$ python -q
>>> import numpy as np
>>> np.set_printoptions(suppress=True, linewidth=140)
>>> tidy = lambda a: np.round(a, 2) + 0
>>> mat = np.array([[0, -1, -2, 3], [1, -1, 2, -2], [1, -2, 3, 3]])
>>> mat[2] = mat[0]
>>> print(mat)
[[ 0 -1 -2  3]
 [ 1 -1  2 -2]
 [ 0 -1 -2  3]]
>>> left, s, Vh = np.linalg.svd(mat)
>>> print(np.argmax(s[:-1] / (s[1:] + 1e-6)) + 1)
2
>>> print(tidy(s))
[5.88 1.85 0.  ]
>>> other = left[:, :2] @ np.diag(s[:2]) @ Vh[:2]
>>> print(tidy(np.abs(mat - other).max()))
0.0
>>> print(np.linalg.matrix_rank(mat, rtol=0.05))
2
>>> print(tidy(np.linalg.norm(mat - other) / np.linalg.norm(mat)))
0.0
>>> f = np.array([-5, -9])
>>> print(np.convolve(mat[2], f))
[  0   5  19   3 -27]
>>> print(np.array([np.convolve(row, f, "same") for row in mat]))
[[ 0  5 19  3]
 [-5 -4 -1 -8]
 [ 0  5 19  3]]
>>> print(np.cross(mat[2, :3], mat[0, :3]))
[0 0 0]
>>> rank = np.linalg.matrix_rank(mat)
>>> print(rank)
2
>>> null = np.linalg.svd(mat)[2][rank:].T
>>> print(null.shape)
(4, 2)
>>> print([int(np.linalg.matrix_rank(np.delete(mat, i, axis=0))) for i in range(3)])
[2, 1, 2]
>>> print([round(float(x), 2) for x in np.linalg.svd(mat, compute_uv=False)[:3]])
[5.88, 1.85, 0.0]
>>> J = np.load("mat.npy")
>>> print(tidy(J))
[[-0.53 -0.42 -0.74]
 [-0.11 -0.83  0.54]
 [-0.84  0.36  0.4 ]]
>>> rng = np.random.default_rng(2421)
>>> other = J + rng.integers(-2, 3, (3, 1)) @ rng.integers(-2, 3, (1, 3))
>>> print(tidy(other))
[[ 3.47 -4.42  1.26]
 [-4.11  3.17 -1.46]
 [ 3.16 -3.64  2.4 ]]
>>> print(other - J)
[[ 4. -4.  2.]
 [-4.  4. -2.]
 [ 4. -4.  2.]]
>>> print(np.abs(other - J).sum(axis=1))
[10. 10. 10.]
>>> print(tidy(np.linalg.svd(other - J, compute_uv=False)))
[10.39  0.    0.  ]
>>> f, r1 = J[2], J[1]
>>> print(f @ r1)
0.0
>>> print(f @ f)
1.0
>>> pr = (f @ r1) / (f @ f) * f
>>> print(tidy(np.linalg.norm(f + r1) ** 2 + np.linalg.norm(f - r1) ** 2))
4.0
>>> print(pr)
[-0.  0.  0.]
>>> print((r1 - pr) @ f)
0.0
>>> print(tidy(np.outer(f, r1)))
[[ 0.09  0.7  -0.46]
 [-0.04 -0.3   0.2 ]
 [-0.04 -0.33  0.21]]
>>> print(np.linalg.matrix_rank(np.outer(f, r1)))
1
